% python3 -q
>>> import numpy as np
>>> np.set_printoptions(suppress=True, linewidth=140)
>>> def rd(a):
...     return np.round(a, 2) + 0
... 
>>> M2 = np.array([[-4, -3, -3, 4, -1, 5, 5, -2],
...     [5, 1, 4, 4, 3, 0, -2, 0],
...     [3, 4, 1, -5, 3, -1, 0, -2],
...     [-5, -1, -5, 3, 3, 0, 2, 3],
...     [4, -5, 4, -2, -1, -4, -1, -4],
...     [-2, -1, -3, -2, 5, -2, 4, 2],
...     [-1, 0, 5, 0, -5, 4, 3, -5],
...     [-1, -4, 1, 2, -2, 5, -5, 0]])
>>> M2[-1] = M2[0]
>>> X = M2 + 0.02 * np.eye(8)
>>> X
array([[-3.98, -3.  , -3.  ,  4.  , -1.  ,  5.  ,  5.  , -2.  ],
       [ 5.  ,  1.02,  4.  ,  4.  ,  3.  ,  0.  , -2.  ,  0.  ],
       [ 3.  ,  4.  ,  1.02, -5.  ,  3.  , -1.  ,  0.  , -2.  ],
       [-5.  , -1.  , -5.  ,  3.02,  3.  ,  0.  ,  2.  ,  3.  ],
       [ 4.  , -5.  ,  4.  , -2.  , -0.98, -4.  , -1.  , -4.  ],
       [-2.  , -1.  , -3.  , -2.  ,  5.  , -1.98,  4.  ,  2.  ],
       [-1.  ,  0.  ,  5.  ,  0.  , -5.  ,  4.  ,  3.02, -5.  ],
       [-4.  , -3.  , -3.  ,  4.  , -1.  ,  5.  ,  5.  , -1.98]])
>>> x = np.array([0, 7, 4, 8, 0, 7, 5, 0])
>>> a = np.maximum(X @ x, 0)
>>> rd(X.T @ a)
array([-344.02, -315.12,  106.26,  674.18, -276.6 ,  842.4 ,  704.6 , -528.84])
>>> rd(np.tanh(X @ x))
array([ 1.,  1., -1.,  1., -1., -1.,  1.,  1.])
>>> feats = np.abs(np.array([[-3, 2, 0, -1, -1, 3],
...     [1, -2, 3, -3, 2, 1],
...     [3, -1, 0, 3, 2, 3],
...     [2, 3, 3, 2, 2, -1],
...     [0, -1, -3, 1, 3, -2],
...     [-3, -3, 0, 2, 2, 1]])) + np.eye(6)
>>> feats = feats / feats.sum(axis=1, keepdims=True)
>>> rd(feats)
array([[0.36, 0.18, 0.  , 0.09, 0.09, 0.27],
       [0.08, 0.23, 0.23, 0.23, 0.15, 0.08],
       [0.23, 0.08, 0.08, 0.23, 0.15, 0.23],
       [0.14, 0.21, 0.21, 0.21, 0.14, 0.07],
       [0.  , 0.09, 0.27, 0.09, 0.36, 0.18],
       [0.25, 0.25, 0.  , 0.17, 0.17, 0.17]])
>>> # rows sum to 1
>>> rd(feats.reshape(2, -1))
array([[0.36, 0.18, 0.  , 0.09, 0.09, 0.27, 0.08, 0.23, 0.23, 0.23, 0.15, 0.08, 0.23, 0.08, 0.08, 0.23, 0.15, 0.23],
       [0.14, 0.21, 0.21, 0.21, 0.14, 0.07, 0.  , 0.09, 0.27, 0.09, 0.36, 0.18, 0.25, 0.25, 0.  , 0.17, 0.17, 0.17]])
>>> rd(feats.reshape(-1, 2))
array([[0.36, 0.18],
       [0.  , 0.09],
       [0.09, 0.27],
       [0.08, 0.23],
       [0.23, 0.23],
       [0.15, 0.08],
       [0.23, 0.08],
       [0.08, 0.23],
       [0.15, 0.23],
       [0.14, 0.21],
       [0.21, 0.21],
       [0.14, 0.07],
       [0.  , 0.09],
       [0.27, 0.09],
       [0.36, 0.18],
       [0.25, 0.25],
       [0.  , 0.17],
       [0.17, 0.17]])
>>> T = feats.reshape(6, 2, -1)
>>> rd(T[:, 0])
array([[0.36, 0.18, 0.  ],
       [0.08, 0.23, 0.23],
       [0.23, 0.08, 0.08],
       [0.14, 0.21, 0.21],
       [0.  , 0.09, 0.27],
       [0.25, 0.25, 0.  ]])
>>> rd(np.einsum("ihd,ihd->ih", T, T))
array([[0.17, 0.09],
       [0.11, 0.08],
       [0.07, 0.13],
       [0.11, 0.07],
       [0.08, 0.17],
       [0.12, 0.08]])
>>> rd(T.sum(axis=1))
array([[0.45, 0.27, 0.27],
       [0.31, 0.38, 0.31],
       [0.46, 0.23, 0.31],
       [0.36, 0.36, 0.29],
       [0.09, 0.45, 0.45],
       [0.42, 0.42, 0.17]])
>>> A = np.loadtxt("dump.csv", delimiter=",")
>>> A
array([[ 1.,  1., -2.,  2.,  1.,  2.,  2., -2.,  0.],
       [-1.,  0., -3., -2., -1., -2., -1.,  0.,  0.],
       [ 3., -2.,  1.,  1.,  2., -1., -2., -1., -2.],
       [ 0.,  0.,  0.,  1., -1.,  1.,  0.,  1., -1.],
       [ 0.,  0.,  0.,  2., -1., -1.,  0.,  2.,  0.],
       [ 0.,  0.,  0., -1.,  0., -1.,  2.,  1., -2.],
       [ 0.,  0.,  0., -2.,  2.,  1.,  1.,  1., -1.],
       [ 0.,  0.,  0.,  1., -1.,  1.,  0.,  2., -1.],
       [ 0.,  0.,  0.,  2.,  2.,  2., -2., -2., -2.]])
>>> round(np.log10(np.linalg.cond(A)))
2
>>> [round(float(x), 2) for x in np.linalg.svd(A, compute_uv=False)[:3]]
[6.98, 5.2, 4.75]
>>> rd(np.abs(np.linalg.svd(A)[2][-1]))
array([0.39, 0.87, 0.11, 0.13, 0.04, 0.09, 0.23, 0.05, 0.09])
>>> np.linalg.cond(A) > 100
np.True_
>>> np.linalg.matrix_rank(A, rtol=0.1)
np.int64(8)
>>> x = np.array([4, 3, 3, 0, 1, 2, 4, 1, 3])
>>> y = A @ x
>>> y
array([ 12., -22.,  -6.,  -1.,  -1.,   1.,   6.,   0., -10.])
>>> rd(np.linalg.solve(A, y))
array([4., 3., 3., 0., 1., 2., 4., 1., 3.])
>>> rd(np.linalg.solve(A, A[:, 2]))
array([0., 0., 1., 0., 0., 0., 0., 0., 0.])
